% python3 -q
>>> import numpy as np
>>> from numpy import linalg as LA
>>> np.set_printoptions(precision=3, suppress=True, linewidth=200)
>>> tidy = lambda a: np.round(a, 3) + 0
>>> rng = np.random.default_rng(726313)
>>> mat = np.array([[1, 2, 3, 2, 1, 1, 2],
...     [3, 1, 2, 1, 1, 0, 1],
...     [0, 2, 0, 1, 0, 1, 0],
...     [2, 3, 0, 3, 2, 0, 1],
...     [2, 0, 1, 1, 3, 2, 3],
...     [3, 3, 3, 2, 2, 1, 2],
...     [3, 1, 3, 0, 2, 3, 2],
...     [3, 0, 3, 1, 3, 3, 2],
...     [0, 0, 2, 0, 2, 3, 0]]) * (rng.random((9, 7)) < 0.3)
>>> print(mat)
[[0 0 0 0 0 0 0]
 [0 1 0 1 1 0 0]
 [0 0 0 1 0 1 0]
 [0 3 0 0 0 0 0]
 [2 0 1 0 0 0 3]
 [0 3 0 0 0 0 2]
 [0 1 3 0 0 0 0]
 [3 0 0 0 0 3 2]
 [0 0 2 0 0 0 0]]
>>> C2 = mat.T @ mat
>>> print(LA.matrix_rank(C2))
7
>>> print((mat @ mat.T).shape)
(9, 9)
>>> print(tidy(LA.svd(mat, compute_uv=False) ** 2))
[34.194 20.747 12.776  6.014  2.288  0.808  0.173]
>>> print(np.trace(C2), (mat ** 2).sum())
77 77
>>> print(np.diag(C2))
[13 20 14  2  1 10 17]
>>> proj = mat @ LA.solve(mat.T @ mat, mat.T)
>>> print(np.allclose(proj @ proj, proj))
True
>>> print(tidy(proj @ mat[:, 2]))
[0. 0. 0. 0. 1. 0. 3. 0. 2.]
>>> print(LA.matrix_rank(np.eye(9) - proj))
2
>>> print(tidy(LA.eigvalsh(proj)))
[0. 0. 1. 1. 1. 1. 1. 1. 1.]
>>> K = np.loadtxt("sample2.csv", delimiter=",")
>>> print(tidy(K))
[[-0.53  -0.162 -0.625  0.175 -0.317]
 [ 0.307 -0.092 -0.32  -0.395  0.393]
 [-0.503  0.136 -0.175 -0.209  0.329]
 [ 0.056  0.247  0.028  0.042 -0.499]
 [ 0.112 -0.164 -0.096  0.442 -0.17 ]
 [ 0.279 -0.041 -0.467  0.487  0.422]
 [ 0.475  0.418 -0.312  0.006 -0.268]
 [-0.056  0.527 -0.312 -0.359 -0.074]
 [-0.223  0.637  0.23   0.455  0.32 ]]
>>> proj = K @ LA.solve(K.T @ K, K.T)
>>> print(tidy(np.diag(proj)))
[0.83  0.516 0.454 0.316 0.273 0.713 0.569 0.513 0.817]
>>> print(np.allclose(proj @ proj, proj))
True
>>> print(tidy(np.trace(proj)))
5.0
>>> print(tidy(LA.eigvalsh(proj)))
[0. 0. 0. 0. 1. 1. 1. 1. 1.]
>>> B = np.array([[2, 2, 2], [0, 2, 0], [0, 0, 0], [0, 1, 1], [2, 0, 2]])
>>> print(LA.matrix_rank(K @ B))
3
>>> print(tidy(np.einsum("ij,ij->i", K, K)))
[0.83  0.516 0.454 0.316 0.273 0.713 0.569 0.513 0.817]
>>> print(tidy(LA.norm(K, axis=0)))
[1. 1. 1. 1. 1.]
>>> x = np.array([2, 3, 1, -3, -1])
>>> rhs = K @ x
>>> print(tidy(LA.solve(K.T @ K, K.T @ rhs)))
[ 2.  3.  1. -3. -1.]
>>> print(tidy(rhs))
[-2.38   0.809 -0.474  1.255 -1.519 -1.914  2.14   2.309  0.009]
>>> rhs = rhs + 0.3 * rng.normal(size=9)
>>> print(tidy(rhs))
[-2.386  0.216 -0.342  1.29  -1.108 -2.234  2.362  2.586 -0.133]
>>> coef, *_ = LA.lstsq(K, rhs)
>>> print([round(float(LA.norm(LA.solve(K.T @ K + lam * np.eye(5), K.T @ rhs))), 2) for lam in (0, 1, 10, 100)])
[5.06, 2.53, 0.46, 0.05]
>>> print(tidy(coef))
[ 1.835  3.176  1.094 -2.93  -1.536]
>>> print(coef.round())
[ 2.  3.  1. -3. -2.]
>>> print(tidy(K.T @ (rhs - K @ coef)))
[0. 0. 0. 0. 0.]
>>> J = 0.5 ** np.abs(np.subtract.outer(np.arange(6), np.arange(6)))
>>> print(tidy(J))
[[1.    0.5   0.25  0.125 0.062 0.031]
 [0.5   1.    0.5   0.25  0.125 0.062]
 [0.25  0.5   1.    0.5   0.25  0.125]
 [0.125 0.25  0.5   1.    0.5   0.25 ]
 [0.062 0.125 0.25  0.5   1.    0.5  ]
 [0.031 0.062 0.125 0.25  0.5   1.   ]]
>>> x = np.array([0, 2, 1, 2, 0, 1])
>>> rhs = J @ x
>>> coef, lr = np.zeros(6), 1 / LA.norm(J, 2) ** 2
>>> for i in range(6):
...     coef -= lr * J.T @ (J @ coef - rhs)
...     if i % 1 == 0: print(i, round(LA.norm(J @ coef - rhs), 3))
... 
0 0.812
1 0.747
2 0.699
3 0.66
4 0.628
5 0.599
>>> print(tidy(LA.cond(J)))
6.796
>>> w, V = LA.eigh(J)
>>> x = np.array([-1, 0, 2, 1, 3, -1])
>>> print(tidy(LA.eigvalsh(J[1:, 1:])))
[0.36  0.457 0.69  1.23  2.262]
>>> print(tidy(V * np.abs(w) @ V.T))
[[1.    0.5   0.25  0.125 0.062 0.031]
 [0.5   1.    0.5   0.25  0.125 0.063]
 [0.25  0.5   1.    0.5   0.25  0.125]
 [0.125 0.25  0.5   1.    0.5   0.25 ]
 [0.062 0.125 0.25  0.5   1.    0.5  ]
 [0.031 0.063 0.125 0.25  0.5   1.   ]]
>>> print((np.sign(V[:, -1].round(6)) == np.sign(V[0, -1].round(6))).astype(int))
[1 1 1 1 1 1]
>>> print(np.abs(J).sum(axis=1).max(), tidy(np.abs(w).max()))
2.625 2.393
>>> print(tidy(x @ J @ x))
18.438
>>> low = LA.cholesky(J)
>>> print(tidy(np.diag(low) ** 2))
[1.   0.75 0.75 0.75 0.75 0.75]
>>> print(LA.eigvalsh(J).min() > 0)
True
>>> print(tidy(np.prod(np.diag(low)) ** 2), tidy(LA.det(J)))
0.237 0.237
>>> u = np.array([-1, 1, 2, 0, 2, -1])
>>> B = J + np.outer(u, np.eye(6)[0])
>>> print(tidy(B))
[[ 0.     0.5    0.25   0.125  0.062  0.031]
 [ 1.5    1.     0.5    0.25   0.125  0.062]
 [ 2.25   0.5    1.     0.5    0.25   0.125]
 [ 0.125  0.25   0.5    1.     0.5    0.25 ]
 [ 2.062  0.125  0.25   0.5    1.     0.5  ]
 [-0.969  0.062  0.125  0.25   0.5    1.   ]]
>>> print(tidy(LA.det(B) / LA.det(J)), tidy(1 + LA.solve(J, u)[0]))
-1.0 -1.0
>>> X = np.loadtxt("arr.csv", delimiter=",")
>>> print(tidy(X))
[[  3.482  -9.145  -6.834   2.668  -3.255  -8.014   2.462]
 [  1.861   2.731  -4.299  -2.403   3.341   7.971   6.827]
 [  9.751  13.387  -7.711   4.422   3.978  15.001  12.369]
 [  4.403   5.585  -5.473  -0.054   3.27    9.519   8.386]
 [  2.438  -8.375  -6.098   1.196  -2.296  -6.242   2.582]
 [  9.135  -8.776 -10.227   9.454  -6.274 -11.98    3.59 ]
 [  0.225  -5.179  -4.334  -2.332   0.483  -0.549   3.447]
 [ -0.548  -2.367  -3.497  -4.007   2.265   3.54    4.413]
 [  3.064  10.247  -4.05   -2.899   6.256  16.343   9.977]
 [ -0.404  -4.764  -3.897  -3.206   1.037   0.457   3.5  ]
 [  0.985 -16.296  -6.247   1.494  -5.263 -14.92   -0.771]
 [  7.263  -5.689  -8.685   6.37   -3.739  -6.69    4.472]
 [ -0.874   6.607  -2.128  -6.745   6.741  14.915   7.868]
 [  5.743  -1.694  -7.238   3.477  -0.969  -0.55    5.771]
 [ -1.736  -1.781  -2.697  -5.605   3.217   5.196   4.436]
 [ -5.436  -6.728  -1.091  -8.819   2.942   1.961   1.857]
 [  8.185  15.027  -6.544   2.088   5.647  18.258  12.738]
 [  1.779   7.802  -3.587  -3.826   5.813  14.319   8.797]
 [ -2.667 -14.333  -3.768  -3.464  -2.261  -9.63   -0.638]
 [ -1.094  -6.179  -3.662  -3.676   0.75   -0.757   2.826]
 [  7.678   0.933  -8.074   5.147  -0.807   1.191   7.135]
 [  4.741   0.801  -6.303   1.607   0.79    3.326   6.573]
 [ -0.455   0.338  -3.201  -4.598   3.506   6.818   5.488]
 [ -1.405  -6.204  -3.476  -4.048   0.914  -0.545   2.763]
 [  3.656   2.969  -5.36   -0.28    2.44    6.861   7.232]
 [  3.366  11.065  -4.127  -2.745   6.476  17.12   10.35 ]
 [ -1.782   7.765  -1.424  -8.152   7.808  17.06    8.163]
 [  8.241  -6.328  -9.363   7.727  -4.597  -8.247   4.392]
 [  9.957  -6.765 -10.465   9.93   -5.776 -10.132   4.519]
 [  0.234   4.941  -3.02   -4.96    5.317  11.982   7.409]
 [ -0.641  -0.575  -3.207  -4.587   3.174   5.833   5.098]
 [ -3.856   7.73   -0.166 -10.667   8.963  18.639   7.789]
 [  7.401  11.47   -6.531   2.062   4.389  14.464  11.21 ]
 [  4.598   0.763  -6.221   1.441   0.853   3.391   6.533]
 [  9.634  -2.736  -9.743   8.485  -3.667  -4.887   6.039]
 [ -3.142  -7.972  -2.649  -5.702   1.051  -1.375   1.769]
 [ 11.453  11.318  -9.017   7.034   2.027  11.105  11.855]
 [ -0.911   5.812  -2.209  -6.582   6.381  13.958   7.55 ]
 [ -7.329 -23.551  -2.133  -6.735  -4.034 -17.404  -5.055]
 [  7.388  -2.524  -8.348   5.696  -2.296  -2.866   5.732]
 [  0.612  -7.473  -4.869  -1.262  -0.833  -3.696   2.617]
 [ -1.762  -6.848  -3.342  -4.315   0.808  -1.063   2.449]
 [ 15.769   7.708 -12.115  13.23   -2.14    3.254  11.193]
 [  0.809  -0.425  -4.069  -2.861   2.427   4.884   5.409]
 [  5.787   4.173  -6.5     2.      1.812   6.685   8.074]
 [  3.77    8.571  -4.699  -1.603   5.055  13.714   9.444]]
>>> Xc = X - X.mean(axis=0)
>>> V = LA.svd(Xc)[2][:3]
>>> B = Xc - Xc @ V.T @ V
>>> print(tidy(np.cov(Xc @ V.T, rowvar=False)))
[[178.489   0.      0.   ]
 [  0.     70.816   0.   ]
 [  0.      0.      0.   ]]
>>> print(tidy(np.diag(V.T @ V)))
[0.38  0.424 0.173 0.413 0.118 0.624 0.868]
>>> print(tidy(LA.norm(B) / LA.norm(Xc)))
0.0
>>> print(LA.norm(B, axis=1).round(6).argmax())
0
>>> print(tidy(B.std(axis=0)))
[0. 0. 0. 0. 0. 0. 0.]
>>> u, v = K[6], K[2]
>>> print(tidy(u @ v))
-0.216
>>> print(tidy(u @ u))
0.569
>>> p = (u @ v) / (u @ u) * u
>>> print(tidy(LA.norm(u + v) ** 2 + LA.norm(u - v) ** 2))
2.046
>>> print(tidy((v - p) @ u))
0.0
>>> print(tidy(v - p))
[-0.322  0.295 -0.294 -0.207  0.227]
>>> print(tidy(p))
[-0.18  -0.159  0.119 -0.002  0.102]
>>> Xc = X - X.mean(axis=0)
>>> Uu, sv, Vh = LA.svd(Xc, full_matrices=False)
>>> print(np.abs(Vh[0]).argmax())
5
>>> print(LA.matrix_rank(Xc))
2
>>> print(np.abs(Uu[:, 0]).argmax())
38
>>> print(tidy(Xc.mean(axis=0)))
[0. 0. 0. 0. 0. 0. 0.]
>>> print(tidy(sv))
[89.621 56.451  0.     0.     0.     0.     0.   ]
>>> print(tidy((sv ** 2).sum() ** 2 / (sv ** 4).sum()))
1.686
>>> print(tidy(LA.norm(X, 2) / LA.norm(X)))
0.78
>>> print(LA.matrix_rank(X, rtol=0.1))
3
>>> print(LA.cond(X) > 100)
True
>>> print([round(float(x), 3) for x in LA.svd(X, compute_uv=False)[:3]])
[95.723, 64.103, 42.162]
>>> A = np.load("block12.npy")
>>> print(A)
[[ 2  2  2  2  2  2]
 [ 2  4  4  4  4  4]
 [ 2  4  6  6  6  6]
 [ 2  4  6  8  8  8]
 [ 2  4  6  8 10 10]
 [ 2  4  6  8 10 12]]
>>> w, V = LA.eigh(A)
>>> print(tidy(LA.eigvalsh(A @ A)))
[   0.281    0.407    0.796    2.401   15.811 1184.304]
>>> print((w > 1e-8).sum(), (w < -1e-8).sum())
6 0
>>> print(np.abs(V[:, -1]).round(6).argmax())
5
>>> x = np.array([0, -2, -2, -1, 1, 1])
>>> h1 = np.maximum(A @ x, 0)
>>> print(tidy(np.tanh(A @ x)))
[-1. -1. -1. -1. -1. -1.]
>>> print(np.flatnonzero(h1 > 1e-9))
[]
>>> print(h1)
[0 0 0 0 0 0]
>>> print(A.T @ h1)
[0 0 0 0 0 0]
